% ipython --no-banner

In [1]: import numpy as np

In [2]: np.set_printoptions(suppress=True, linewidth=120)

In [3]: rng = np.random.default_rng(7190)

In [4]: X = np.eye(7, dtype=int)[rng.permutation(7)]

In [5]: X
Out[5]: 
array([[0, 0, 0, 0, 1, 0, 0],
       [0, 0, 0, 0, 0, 1, 0],
       [1, 0, 0, 0, 0, 0, 0],
       [0, 1, 0, 0, 0, 0, 0],
       [0, 0, 0, 1, 0, 0, 0],
       [0, 0, 0, 0, 0, 0, 1],
       [0, 0, 1, 0, 0, 0, 0]])

In [6]: # columns are unit length and at right angles

In [7]: M2 = X / np.linalg.norm(X, axis=1, keepdims=True)

In [8]: cov = M2 @ M2.T

In [9]: np.degrees(np.arccos(np.clip(cov[3, 4], -1, 1)))
Out[9]: np.float64(90.0)

In [10]: (np.abs(cov) > 0.9).astype(int)
Out[10]: 
array([[1, 0, 0, 0, 0, 0, 0],
       [0, 1, 0, 0, 0, 0, 0],
       [0, 0, 1, 0, 0, 0, 0],
       [0, 0, 0, 1, 0, 0, 0],
       [0, 0, 0, 0, 1, 0, 0],
       [0, 0, 0, 0, 0, 1, 0],
       [0, 0, 0, 0, 0, 0, 1]])

In [11]: F = np.load("data.npy")

In [12]: F
Out[12]: 
array([[-3,  1,  0,  0,  0,  0],
       [ 2, -3,  0,  0,  0,  0],
       [-1, -1,  0,  0,  0,  0],
       [ 0,  0, -3,  1,  0,  0],
       [ 0,  0,  2, -3,  0,  0],
       [ 0,  0, -1, -1,  0,  0],
       [ 0,  0,  0,  0, -3,  1],
       [ 0,  0,  0,  0,  2, -3],
       [ 0,  0,  0,  0, -1, -1]])

In [13]: x = np.array([0, 0, 1, 1, 1, -1])

In [14]: y = F @ x

In [15]: np.round(np.linalg.pinv(F) @ F, 1) + 0
Out[15]: 
array([[1., 0., 0., 0., 0., 0.],
       [0., 1., 0., 0., 0., 0.],
       [0., 0., 1., 0., 0., 0.],
       [0., 0., 0., 1., 0., 0.],
       [0., 0., 0., 0., 1., 0.],
       [0., 0., 0., 0., 0., 1.]])

In [16]: np.round(np.linalg.lstsq(F, y)[0], 1)
Out[16]: array([ 0.,  0.,  1.,  1.,  1., -1.])

In [17]: y = y + 0.3 * rng.normal(size=9)

In [18]: y.round(1)
Out[18]: array([ 0.3, -0.5,  0.2, -1.9, -1.2, -1.4, -4.1,  4.5,  0.1])

In [19]: b, *_ = np.linalg.lstsq(F, y)

In [20]: [round(float(np.linalg.norm(np.linalg.solve(F.T @ F + lam * np.eye(6), F.T @ y))), 2) for lam in (0, 1, 10, 100)]
Out[20]: [1.81, 1.62, 0.98, 0.24]

In [21]: np.round(F.T @ (y - F @ b), 1) + 0
Out[21]: array([0., 0., 0., 0., 0., 0.])

In [22]: M2 = np.c_[F[:, :3] @ np.array([[1, 1, 3], [1, 2, 1], [1, 3, 2]]), np.array([-3, -2, 0, -3, 1, 0, 0, 2, -3])]

In [23]: M2
Out[23]: 
array([[-2, -1, -8, -3],
       [-1, -4,  3, -2],
       [-2, -3, -4,  0],
       [-3, -9, -6, -3],
       [ 2,  6,  4,  1],
       [-1, -3, -2,  0],
       [ 0,  0,  0,  0],
       [ 0,  0,  0,  2],
       [ 0,  0,  0, -3]])

In [24]: np.round(np.linalg.norm(M2 - F @ np.linalg.lstsq(F, M2)[0], axis=0), 1) + 0
Out[24]: array([0. , 0. , 0. , 4.1])

In [25]: np.round(np.linalg.lstsq(F, M2[:, 0])[0], 1) + 0
Out[25]: array([1., 1., 1., 0., 0., 0.])

In [26]: np.linalg.matrix_rank(M2)
Out[26]: np.int64(4)

In [27]: th = np.radians(30)

In [28]: r_ = np.eye(6)

In [29]: r_[4, 4] = r_[0, 0] = np.cos(th)

In [30]: r_[4, 0], r_[0, 4] = -np.sin(th), np.sin(th)

In [31]: r_.round(1)
Out[31]: 
array([[ 0.9,  0. ,  0. ,  0. ,  0.5,  0. ],
       [ 0. ,  1. ,  0. ,  0. ,  0. ,  0. ],
       [ 0. ,  0. ,  1. ,  0. ,  0. ,  0. ],
       [ 0. ,  0. ,  0. ,  1. ,  0. ,  0. ],
       [-0.5,  0. ,  0. ,  0. ,  0.9,  0. ],
       [ 0. ,  0. ,  0. ,  0. ,  0. ,  1. ]])

In [32]: M2 = F @ r_.T

In [33]: np.allclose(F @ F.T, M2 @ M2.T)
Out[33]: True

In [34]: np.round(np.abs(M2 - F).max(axis=0), 1)
Out[34]: array([1.5, 0. , 0. , 0. , 1.5, 0. ])

In [35]: M2.round(1)
Out[35]: 
array([[-2.6,  1. ,  0. ,  0. ,  1.5,  0. ],
       [ 1.7, -3. ,  0. ,  0. , -1. ,  0. ],
       [-0.9, -1. ,  0. ,  0. ,  0.5,  0. ],
       [ 0. ,  0. , -3. ,  1. ,  0. ,  0. ],
       [ 0. ,  0. ,  2. , -3. ,  0. ,  0. ],
       [ 0. ,  0. , -1. , -1. ,  0. ,  0. ],
       [-1.5,  0. ,  0. ,  0. , -2.6,  1. ],
       [ 1. ,  0. ,  0. ,  0. ,  1.7, -3. ],
       [-0.5,  0. ,  0. ,  0. , -0.9, -1. ]])

In [36]: np.round(np.linalg.det(r_), 1), np.round(np.trace(r_), 1)
Out[36]: (np.float64(1.0), np.float64(5.7))

In [37]: M2 = np.array([[-2, -1], [2, -1]])

In [38]: cent = np.array([[2, -2, -1], [-1, -1, -2], [0, -1, -2]])

In [39]: m1 = np.kron(M2, cent)

In [40]: m1
Out[40]: 
array([[-4,  4,  2, -2,  2,  1],
       [ 2,  2,  4,  1,  1,  2],
       [ 0,  2,  4,  0,  1,  2],
       [ 4, -4, -2, -2,  2,  1],
       [-2, -2, -4,  1,  1,  2],
       [ 0, -2, -4,  0,  1,  2]])

In [41]: r0 = np.array([3, -2, 3, -1, 1, -2])

In [42]: M2 = m1 + np.outer(r0, np.eye(6)[5])

In [43]: np.linalg.matrix_rank(np.linalg.inv(M2) - np.linalg.inv(m1), tol=1e-8)
Out[43]: np.int64(1)

In [44]: round(float(np.linalg.det(M2) / np.linalg.det(m1)), 1), round(1 + np.linalg.solve(m1, r0)[5], 1)
Out[44]: (1.7, np.float64(1.7))

In [45]: T = np.stack([m1, 4 * m1, m1[::-1]])

In [46]: T.sum(axis=0)
Out[46]: 
array([[-20,  18,   6, -10,  11,   7],
       [  8,   8,  16,   6,   6,  12],
       [  4,   6,  18,  -2,   7,  11],
       [ 20, -18,  -6, -10,  11,   7],
       [ -8,  -8, -16,   6,   6,  12],
       [ -4,  -6, -18,  -2,   7,  11]])

In [47]: np.linalg.matrix_rank(T.reshape(3, -1))
Out[47]: np.int64(2)

In [48]: np.linalg.matrix_rank(T)
Out[48]: array([6, 6, 6])

In [49]: (T @ m1.T).shape
Out[49]: (3, 6, 6)

In [50]: np.einsum("bij,cij->bc", T, T)
Out[50]: 
array([[ 200,  800,  -84],
       [ 800, 3200, -336],
       [ -84, -336,  200]])

In [51]: idx = rng.permutation(6)

In [52]: M2 = m1[:, idx] * rng.choice([-1, 1], 6)

In [53]: M2
Out[53]: 
array([[ 2,  2,  4,  4, -2,  1],
       [ 4, -1, -2,  2, -1,  2],
       [ 4,  0,  0,  2, -1,  2],
       [-2,  2, -4, -4, -2,  1],
       [-4, -1,  2, -2, -1,  2],
       [-4,  0,  0, -2, -1,  2]])

In [54]: Uu, _, Vh = np.linalg.svd(m1.T @ M2)

In [55]: idx
Out[55]: array([2, 3, 0, 1, 4, 5])

In [56]: np.round(Uu @ Vh, 1) + 0
Out[56]: 
array([[ 0.,  0., -1.,  0.,  0.,  0.],
       [ 0.,  0.,  0.,  1.,  0.,  0.],
       [ 1.,  0.,  0.,  0.,  0.,  0.],
       [ 0., -1.,  0.,  0.,  0.,  0.],
       [ 0.,  0.,  0.,  0., -1.,  0.],
       [ 0.,  0.,  0.,  0.,  0.,  1.]])

In [57]: np.round(np.linalg.lstsq(m1, M2)[0], 1) + 0
Out[57]: 
array([[ 0.,  0., -1.,  0.,  0.,  0.],
       [ 0.,  0.,  0.,  1.,  0.,  0.],
       [ 1.,  0.,  0.,  0.,  0.,  0.],
       [ 0., -1.,  0.,  0.,  0.,  0.],
       [ 0.,  0.,  0.,  0., -1.,  0.],
       [ 0.,  0.,  0.,  0.,  0.,  1.]])

In [58]: T = np.stack([M2, -2 * M2, M2[::-1]])

In [59]: np.linalg.matrix_rank(T.reshape(3, -1))
Out[59]: np.int64(2)

In [60]: T.shape
Out[60]: (3, 6, 6)

In [61]: np.einsum("bij,cij->bc", T, T)
Out[61]: 
array([[ 200, -400,  -84],
       [-400,  800,  168],
       [ -84,  168,  200]])

In [62]: np.round(np.linalg.norm(T, axis=(1, 2)), 1)
Out[62]: array([14.1, 28.3, 14.1])

In [63]: np.round(np.linalg.det(T), 1)
Out[63]: array([  -576., -36864.,    576.])

In [64]: (T @ M2.T).shape
Out[64]: (3, 6, 6)
